$ ipython --no-banner

In [1]: import numpy as np

In [2]: np.set_printoptions(suppress=True, linewidth=140)

In [3]: def rd(a):
   ...:     return np.round(a, 2) + 0
   ...: 

In [4]: F = np.load("dump.npy")

In [5]: F
Out[5]: 
array([[ 0,  2,  2, -8],
       [-2,  0, -2,  2],
       [-2,  2,  0, -1],
       [ 8, -2,  1,  0]])

In [6]: def softmax(z):
   ...:     e = np.exp(z - z.max(axis=-1, keepdims=True))
   ...:     return e / e.sum(axis=-1, keepdims=True)
   ...: 

In [7]: print(rd(softmax(10 * F[2])))
[0. 1. 0. 0.]

In [8]: softmax(F).sum(axis=1)
Out[8]: array([1., 1., 1., 1.])

In [9]: S = F @ F.T / np.sqrt(4)

In [10]: rd(softmax(S)[2] @ F)
Out[10]: array([-0.37,  1.99,  1.62, -6.68])

In [11]: rd(softmax(S + np.triu(np.full(S.shape, -np.inf), 1)))
Out[11]: 
array([[1.  , 0.  , 0.  , 0.  ],
       [0.  , 1.  , 0.  , 0.  ],
       [0.81, 0.01, 0.18, 0.  ],
       [0.  , 0.  , 0.  , 1.  ]])

In [12]: Y = np.inv(F)
AttributeError: module 'numpy' has no attribute 'inv'


In [13]: Y = np.linalg.inv(F)

In [14]: rd(np.linalg.inv(Y))
Out[14]: 
array([[ 0.,  2.,  2., -8.],
       [-2.,  0., -2.,  2.],
       [-2.,  2.,  0., -1.],
       [ 8., -2.,  1.,  0.]])

In [15]: rd(np.linalg.det(F) * Y)
Out[15]: 
array([[  0.,  10.,  20.,  20.],
       [-10.,   0.,  80.,  20.],
       [-20., -80.,   0., -20.],
       [-20., -20.,  20.,   0.]])

In [16]: rd(np.linalg.det(F) * np.linalg.det(Y))
Out[16]: np.float64(1.0)

In [17]: Y = np.array([[3, 3], [1, 2], [0, 0], [0, 0]])

In [18]: np.vstack([F, Y.T]).shape
Out[18]: (6, 4)

In [19]: np.linalg.matrix_rank(F @ Y)
Out[19]: np.int64(2)

In [20]: np.einsum("ij,ij->i", F, F)
Out[20]: array([72, 12,  9, 69])

In [21]: np.einsum("ik,kj->ij", F, Y)
Out[21]: 
array([[ 2,  4],
       [-6, -6],
       [-4, -2],
       [22, 20]])

In [22]: vec = np.array([3, 0, 3, 0])

In [23]: print(rd(np.linalg.det(F)))
100.0

In [24]: vec @ F @ vec
Out[24]: np.int64(0)

In [25]: Q = np.linalg.solve(np.eye(4) - F, np.eye(4) + F)

In [26]: rd(np.linalg.det(Q))
Out[26]: np.float64(1.0)

In [27]: rd(Q @ Q.T)
Out[27]: 
array([[1., 0., 0., 0.],
       [0., 1., 0., 0.],
       [0., 0., 1., 0.],
       [0., 0., 0., 1.]])

In [28]: Q, _ = np.linalg.qr(np.array([[-1.8, 0.7, -0.2, 0.5],
    ...:     [-0.7, 0.1, -0.5, 1.1],
    ...:     [0.2, 0.0, -0.1, 0.7],
    ...:     [-0.6, -0.7, 1.1, 1.6]]))

In [29]: W0 = -3 * Q

In [30]: rd(W0)
Out[30]: 
array([[ 2.66, -1.02, -0.9 , -0.29],
       [ 1.03,  0.18,  2.81,  0.12],
       [-0.3 , -0.15,  0.24, -2.97],
       [ 0.89,  2.81, -0.5 , -0.27]])

In [31]: rng = np.random.default_rng(673494)

In [32]: lab = rng.permutation(4)

In [33]: print(lab)
[2 0 3 1]

In [34]: Y = W0[lab][:, lab]

In [35]: rd(np.diag(Y))
Out[35]: array([ 0.24,  2.66, -0.27,  0.18])

In [36]: rd(np.linalg.det(Y)), rd(np.linalg.det(W0[lab]))
Out[36]: (np.float64(-81.0), np.float64(81.0))

In [37]: rd(Y)
Out[37]: 
array([[ 0.24, -0.3 , -2.97, -0.15],
       [-0.9 ,  2.66, -0.29, -1.02],
       [-0.5 ,  0.89, -0.27,  2.81],
       [ 2.81,  1.03,  0.12,  0.18]])

In [38]: r0 = np.array([2, 3, 0, 0])

In [39]: J = np.array([np.roll(r0, i) for i in range(4)])

In [40]: J
Out[40]: 
array([[2, 3, 0, 0],
       [0, 2, 3, 0],
       [0, 0, 2, 3],
       [3, 0, 0, 2]])

In [41]: P = np.triu(np.array([[2, 2, 1, 2], [2, 2, 2, 0], [2, 1, 1, 0], [1, 1, 0, 1]]), 1) + np.eye(4)

In [42]: Y = P @ J @ np.linalg.inv(P)

In [43]: rd(np.poly(Y))
Out[43]: array([  1.,  -8.,  24., -32., -65.])

In [44]: np.linalg.matrix_rank(Y)
Out[44]: np.int64(4)

In [45]: K = np.load("x.npy")

In [46]: K
Out[46]: 
array([[10, 10,  0],
       [10, 10,  0],
       [12, 12,  0],
       [10, 10,  0]])

In [47]: # looks like rank 1

In [48]: Y = K / np.sqrt((K ** 2).mean(axis=1, keepdims=True))

In [49]: rd(K - K.mean(axis=1, keepdims=True))
Out[49]: 
array([[ 3.33,  3.33, -6.67],
       [ 3.33,  3.33, -6.67],
       [ 4.  ,  4.  , -8.  ],
       [ 3.33,  3.33, -6.67]])

In [50]: print(rd(Y[3]))
[1.22 1.22 0.  ]

In [51]: np.linalg.matrix_rank(Y) == np.linalg.matrix_rank(K)
Out[51]: np.True_

In [52]: rd(np.linalg.norm(Y, axis=1))
Out[52]: array([1.73, 1.73, 1.73, 1.73])

In [53]: np.argsort(-np.linalg.norm(K, axis=0).round(6), kind="stable")[:3]
Out[53]: array([0, 1, 2])

In [54]: rd(np.linalg.norm(K, 2) / np.linalg.norm(K))
Out[54]: np.float64(1.0)

In [55]: np.linalg.cond(K) > 100
Out[55]: np.True_

In [56]: r0 = np.array([2, 2])

In [57]: np.array([np.convolve(row, r0, "same") for row in K])
Out[57]: 
array([[20, 40, 20],
       [20, 40, 20],
       [24, 48, 24],
       [20, 40, 20]])

In [58]: np.correlate(K[3], K[1], "full")
Out[58]: array([  0, 100, 200, 100,   0])

In [59]: Uu, sig, Vt = np.linalg.svd(K)

In [60]: vecs = Vt[:(sig > 1e-8).sum()]

In [61]: vec = K[0] + -3 * K[2] + rng.integers(2) * np.eye(3)[2]

In [62]: vec
Out[62]: array([-26., -26.,   1.])

In [63]: rd(np.diag(vecs.T @ vecs))
Out[63]: array([0.5, 0.5, 0. ])

In [64]: np.allclose(vecs.T @ vecs @ vec, vec)
Out[64]: False

In [65]: rd(np.linalg.norm(vec - vecs.T @ vecs @ vec))
Out[65]: np.float64(1.0)

In [66]: sig = 20 * 0.5 ** np.arange(3)

In [67]: M = rng.normal(size=(26, 3)) * rng.permutation(sig)

In [68]: rd(M)
Out[68]: 
array([[ -9.85,  12.  ,   2.43],
       [  9.83, -10.9 ,   3.37],
       [ -0.03, -42.04,  11.07],
       [ 16.55, -21.96,  -5.59],
       [ -4.44,   3.6 ,   8.26],
       [-19.91, -10.07,  -0.4 ],
       [ 27.95,  -8.56,  -2.59],
       [  4.99,  -8.73,   5.77],
       [-19.27, -20.  ,  -3.94],
       [  1.53,  -0.48,  -2.52],
       [ -0.3 , -41.65,   2.16],
       [ 10.91, -11.43,   7.55],
       [  7.3 ,   6.25,  -0.81],
       [  1.6 , -23.56,  -0.53],
       [  7.87,  28.65,   2.25],
       [ 11.31,   3.83,   9.12],
       [  5.47,  -8.42,   7.93],
       [  1.02,   4.07,   2.65],
       [ 21.66,   6.23,   7.46],
       [ -2.59, -16.95,  -3.57],
       [ -2.  ,   5.2 ,  -1.83],
       [  4.11, -14.17,   6.86],
       [  1.73, -14.09,   1.16],
       [  8.21,  26.06,  -3.8 ],
       [ -6.49, -26.31,  -4.77],
       [ 15.53,  16.87,   3.47]])

In [69]: C = M[[0, 13]].astype(float)

In [70]: for _ in range(4):
    ...:     lab = np.linalg.norm(M[:, None] - C, axis=-1).argmin(axis=1)
    ...:     C = np.array([M[lab == j].mean(axis=0) for j in range(2)])
    ...: 

In [71]: lab
Out[71]: array([0, 1, 1, 1, 0, 1, 1, 1, 1, 0, 1, 1, 0, 1, 0, 0, 1, 0, 0, 1, 0, 1, 1, 0, 1, 0])

In [72]: np.abs(C[1] - C[0]).argmax()
Out[72]: np.int64(1)

In [73]: rd(C[1] - C[0])
Out[73]: array([ -2.98, -28.79,  -0.79])

In [74]: rd(C)
Out[74]: 
array([[  5.29,  10.21,   2.43],
       [  2.3 , -18.59,   1.63]])

In [75]: np.bincount(lab)
Out[75]: array([11, 15])

In [76]: Q, vecs = np.linalg.qr(M[:, :1])[0], np.linalg.qr(M[:, 1:])[0]

In [77]: sig = np.linalg.svd(Q.T @ vecs, compute_uv=False)

In [78]: print((sig > 0.9).sum())
0

In [79]: rd(np.linalg.norm(Q @ Q.T - vecs @ vecs.T, 2))
Out[79]: np.float64(1.0)

In [80]: X = np.load("case2.npy")

In [81]: X
Out[81]: 
array([[ 1.81,  2.6 ,  1.82],
       [ 0.9 ,  1.3 ,  0.88],
       [ 0.01, -0.01, -0.02],
       [-1.78, -2.56, -1.74],
       [ 0.01,  0.01, -0.02],
       [ 1.76,  2.59,  1.81],
       [ 0.02,  0.  ,  0.02],
       [-2.7 , -3.91, -2.7 ],
       [-1.8 , -2.56, -1.82],
       [-0.9 , -1.33, -0.88],
       [-0.91, -1.27, -0.88],
       [ 0.01, -0.02,  0.  ],
       [-0.01, -0.01,  0.02],
       [-0.89, -1.3 , -0.87],
       [-1.83, -2.6 , -1.81],
       [-2.71, -3.86, -2.69],
       [ 0.88,  1.32,  0.94]])

In [82]: C = X[[10, 5]].astype(float)

In [83]: for _ in range(4):
    ...:     lab = np.linalg.norm(X[:, None] - C, axis=-1).argmin(axis=1)
    ...:     C = np.array([X[lab == j].mean(axis=0) for j in range(2)])
    ...: 

In [84]: print(lab)
[1 1 0 0 0 1 0 0 0 0 0 0 0 0 0 0 1]

In [85]: print(rd(C[1] - C[0]))
[2.37 3.45 2.39]

In [86]: Xc = X - X.mean(axis=0)

In [87]: vecs = np.linalg.svd(Xc)[2][:1]

In [88]: Y = Xc - Xc @ vecs.T @ vecs

In [89]: rd(np.linalg.norm(Y) / np.linalg.norm(Xc))
Out[89]: np.float64(0.01)

In [90]: print(rd((Xc @ vecs.T).std(axis=0)))
[2.72]

In [91]: print(np.linalg.norm(Y, axis=1).round(6).argmax())
8

In [92]: print(rd(np.cov(Xc @ vecs.T, rowvar=False)))
7.87

In [93]: A = np.load("out3.npy")

In [94]: A
Out[94]: 
array([[ -7.03, -20.9 , -21.09],
       [ -0.03,  -0.21,  -0.01],
       [  4.87,  14.83,  14.74]])

In [95]: rd(np.sort(np.abs(np.fft.fft(J[0])))), rd(np.sort(np.linalg.svd(J, compute_uv=False)))
Out[95]: (array([1.  , 3.61, 3.61, 5.  ]), array([1.  , 3.61, 3.61, 5.  ]))

In [96]: np.allclose(J @ J.T, J.T @ J)
Out[96]: True

In [97]: J @ np.ones(4)
Out[97]: array([5., 5., 5., 5.])

In [98]: np.fft.fft(J[0])
Out[98]: array([ 5.+0.j,  2.-3.j, -1.+0.j,  2.+3.j])

In [99]: J @ (-1.0) ** np.arange(4)
Out[99]: array([-1.,  1., -1.,  1.])

In [100]: (J @ J)[0]
Out[100]: array([ 4, 12,  9,  0])

In [101]: rd(np.linalg.norm(A[2], 1)), rd(np.linalg.norm(A[2], np.inf))
Out[101]: (np.float64(34.44), np.float64(14.83))

In [102]: rd(np.linalg.norm(A, axis=1))
Out[102]: array([30.51,  0.21, 21.47])

In [103]: rd(np.linalg.norm(A[2] - A[0]))
Out[103]: np.float64(51.98)

In [104]: rd(A[2] @ A[0])
Out[104]: np.float64(-655.05)

In [105]: rd(np.sort(np.abs(np.linalg.eigvals(A))))
Out[105]: array([0.2 , 0.2 , 7.89])

In [106]: rd(A @ A)
Out[106]: 
array([[ -52.66, -161.45, -162.39],
       [   0.17,    0.52,    0.49],
       [  37.1 ,  113.7 ,  114.41]])

In [107]: np.trace(A)
Out[107]: np.float64(7.5)

In [108]: rd(np.linalg.matrix_power(A, 3))
Out[108]: 
array([[ -415.82, -1273.81, -1281.48],
       [    1.17,     3.6 ,     3.63],
       [  292.94,   897.39,   902.78]])

In [109]: m1 = np.loadtxt("m.csv", delimiter=",")

In [110]: rd(m1)
Out[110]: 
array([[ 2.03,  3.38,  9.19],
       [-4.12,  7.56,  5.09],
       [-6.69,  3.17, -6.72],
       [ 7.1 , -4.31,  5.57],
       [ 2.74, -6.98, -6.61],
       [ 7.05, -7.02,  1.  ],
       [-0.56, -4.73, -8.79],
       [-1.85, -3.55, -9.16],
       [-4.99,  7.75,  3.87],
       [ 5.37, -0.72,  8.4 ],
       [ 6.  , -7.74, -2.03],
       [ 7.16, -4.55,  5.29],
       [ 7.28, -6.42,  2.42],
       [ 4.14,  1.  ,  9.05],
       [-0.94,  5.89,  8.02],
       [-5.89,  7.76,  2.26],
       [-3.67, -1.59, -9.17],
       [ 2.91, -7.07, -6.45],
       [ 7.18, -6.75,  1.7 ],
       [ 5.75, -1.32,  8.07],
       [ 7.29, -6.37,  2.51]])

In [111]: # looks like rank 2

In [112]: C = m1[[10, 1]].astype(float)

In [113]: for _ in range(5):
     ...:     lab = np.linalg.norm(m1[:, None] - C, axis=-1).argmin(axis=1)
     ...:     C = np.array([m1[lab == j].mean(axis=0) for j in range(2)])
     ...: 

In [114]: lab
Out[114]: array([1, 1, 1, 0, 0, 0, 0, 0, 1, 0, 0, 0, 0, 1, 1, 1, 0, 0, 0, 0, 0])

In [115]: rd(C)
Out[115]: 
array([[ 4.27, -4.94, -0.52],
       [-2.35,  5.22,  4.39]])

In [116]: print(np.bincount(lab))
[14  7]

In [117]: np.abs(C[1] - C[0]).argmax()
Out[117]: np.int64(1)

In [118]: Uu, sig, Vt = np.linalg.svd(m1)

In [119]: vecs = Vt[:(sig > 1e-8).sum()]

In [120]: vec = m1[9] + 2 * m1[20] + rng.integers(2) * np.eye(3)[0]

In [121]: print(rd(vec))
[ 19.95 -13.46  13.42]

In [122]: np.linalg.matrix_rank(np.vstack([m1, vec]))
Out[122]: np.int64(2)

In [123]: print(rd(vecs.T @ vecs))
[[ 0.54 -0.43  0.26]
 [-0.43  0.61  0.24]
 [ 0.26  0.24  0.86]]

In [124]: d = np.linalg.norm(m1[:, None] - m1[None], axis=-1)

In [125]: rd(d[:5, :5])
Out[125]: 
array([[ 0.  ,  8.49, 18.15,  9.9 , 18.91],
       [ 8.49,  0.  , 12.86, 16.34, 19.89],
       [18.15, 12.86,  0.  , 19.93, 13.86],
       [ 9.9 , 16.34, 19.93,  0.  , 13.21],
       [18.91, 19.89, 13.86, 13.21,  0.  ]])

In [126]: d.mean(axis=1).argmax()
Out[126]: np.int64(2)

In [127]: np.flatnonzero(d[20] < d.mean() / 2)
Out[127]: array([ 3,  5, 10, 11, 12, 18, 20])

In [128]: np.linalg.matrix_rank(d ** 2)
Out[128]: np.int64(3)

In [129]: Uu, sig, Vt = np.linalg.svd(m1)

In [130]: rd(sig)
Out[130]: array([32.98, 31.81,  0.  ])

In [131]: Y = Uu[:, :2] @ np.diag(sig[:2]) @ Vt[:2]

In [132]: rd(np.linalg.norm(m1 - Y, 2)), rd(sig[2])
Out[132]: (np.float64(0.0), np.float64(0.0))

In [133]: rd(Y)
Out[133]: 
array([[ 2.03,  3.38,  9.19],
       [-4.12,  7.56,  5.09],
       [-6.69,  3.17, -6.72],
       [ 7.1 , -4.31,  5.57],
       [ 2.74, -6.98, -6.61],
       [ 7.05, -7.02,  1.  ],
       [-0.56, -4.73, -8.79],
       [-1.85, -3.55, -9.16],
       [-4.99,  7.75,  3.87],
       [ 5.37, -0.72,  8.4 ],
       [ 6.  , -7.74, -2.03],
       [ 7.16, -4.55,  5.29],
       [ 7.28, -6.42,  2.42],
       [ 4.14,  1.  ,  9.05],
       [-0.94,  5.89,  8.02],
       [-5.89,  7.76,  2.26],
       [-3.67, -1.59, -9.17],
       [ 2.91, -7.07, -6.45],
       [ 7.18, -6.75,  1.7 ],
       [ 5.75, -1.32,  8.07],
       [ 7.29, -6.37,  2.51]])

In [134]: rd(np.abs(m1 - Y).max())
Out[134]: np.float64(0.0)

In [135]: lab = m1[:, 2] > np.median(m1[:, 2])

In [136]: r0 = m1[lab].mean(axis=0) - m1[~lab].mean(axis=0)

In [137]: print(np.argsort(-np.abs(r0).round(6), kind="stable"))
[2 1 0]

In [138]: ((m1 - m1.mean(axis=0)) @ r0 > 0).astype(int)
Out[138]: array([1, 1, 0, 1, 0, 0, 0, 0, 1, 1, 0, 1, 0, 1, 1, 1, 0, 0, 0, 1, 1])

In [139]: rd((((m1 - m1.mean(axis=0)) @ r0 > 0) == lab).mean())
Out[139]: np.float64(0.95)
